% python3 -q
>>> import numpy as np
>>> np.set_printoptions(suppress=True, linewidth=120)
>>> arr = np.load("layer7.npy")
>>> arr.round(2)
array([[ 0.03,  0.08, -0.09,  0.04, -0.1 , -0.07],
       [ 0.08,  0.81, -0.14,  0.18, -0.13,  0.28],
       [-0.09, -0.14,  0.25, -0.11,  0.29,  0.25],
       [ 0.04,  0.18, -0.11,  0.07, -0.12, -0.03],
       [-0.1 , -0.13,  0.29, -0.12,  0.35,  0.32],
       [-0.07,  0.28,  0.25, -0.03,  0.32,  0.5 ]])
>>> w, V = np.linalg.eigh(arr)
>>> vec = np.array([-3, 0, -3, 3, -4, 2])
>>> np.round(np.linalg.eigvalsh(arr[1:, 1:]), 2) + 0
array([0.  , 0.  , 0.  , 0.97, 1.  ])
>>> round(float(np.abs(arr).sum(axis=1).max()), 2), round(np.abs(w).max(), 2)
(1.62, np.float64(1.0))
>>> round(vec @ arr @ vec / (vec @ vec), 2), np.round(w[0], 2), np.round(w[-1], 2)
(np.float64(0.21), np.float64(-0.0), np.float64(1.0))
>>> left, s, Vt = np.linalg.svd(arr)
>>> V = Vt[:(s > 1e-8).sum()]
>>> rng = np.random.default_rng(79610)
>>> vec = arr[0] + -2 * arr[5] + rng.integers(2) * np.eye(6)[2]
>>> vec.round(2)
array([ 0.17, -0.49,  0.42,  0.11, -0.74, -1.06])
>>> np.round(np.diag(V.T @ V), 2)
array([0.03, 0.81, 0.25, 0.07, 0.35, 0.5 ])
>>> round(float(np.linalg.norm(vec - V.T @ V @ vec)), 2)
0.87
>>> np.round(V.T @ V, 2)
array([[ 0.03,  0.08, -0.09,  0.04, -0.1 , -0.07],
       [ 0.08,  0.81, -0.14,  0.18, -0.13,  0.28],
       [-0.09, -0.14,  0.25, -0.11,  0.29,  0.25],
       [ 0.04,  0.18, -0.11,  0.07, -0.12, -0.03],
       [-0.1 , -0.13,  0.29, -0.12,  0.35,  0.32],
       [-0.07,  0.28,  0.25, -0.03,  0.32,  0.5 ]])
>>> blk = np.stack([arr, 3 * arr, arr[::-1]])
>>> np.linalg.matrix_rank(blk)
array([2, 2, 2])
>>> blk.shape
(3, 6, 6)
>>> (blk @ arr.T).shape
(3, 6, 6)
>>> np.round(np.einsum("bij,cij->bc", blk, blk), 2)
array([[ 2.  ,  6.  , -0.6 ],
       [ 6.  , 18.  , -1.81],
       [-0.6 , -1.81,  2.  ]])
>>> np.linalg.matrix_rank(blk.reshape(3, -1))
np.int64(2)
>>> np.round(np.linalg.det(blk), 2) + 0
array([0., 0., 0.])
>>> E = np.load("arr.npy")
>>> E.round(2)
array([[ 3.32, -1.21, -0.48,  1.88,  0.94],
       [ 1.23,  1.23, -1.4 ,  0.41, -4.  ],
       [ 0.06,  2.62, -3.55,  1.01,  1.71]])
>>> G = E.T @ E
>>> np.linalg.matrix_rank(G)
np.int64(3)
>>> np.round(np.diag(G), 2)
array([12.54,  9.84, 14.79,  4.71, 19.77])
>>> np.allclose(G, G.T)
True
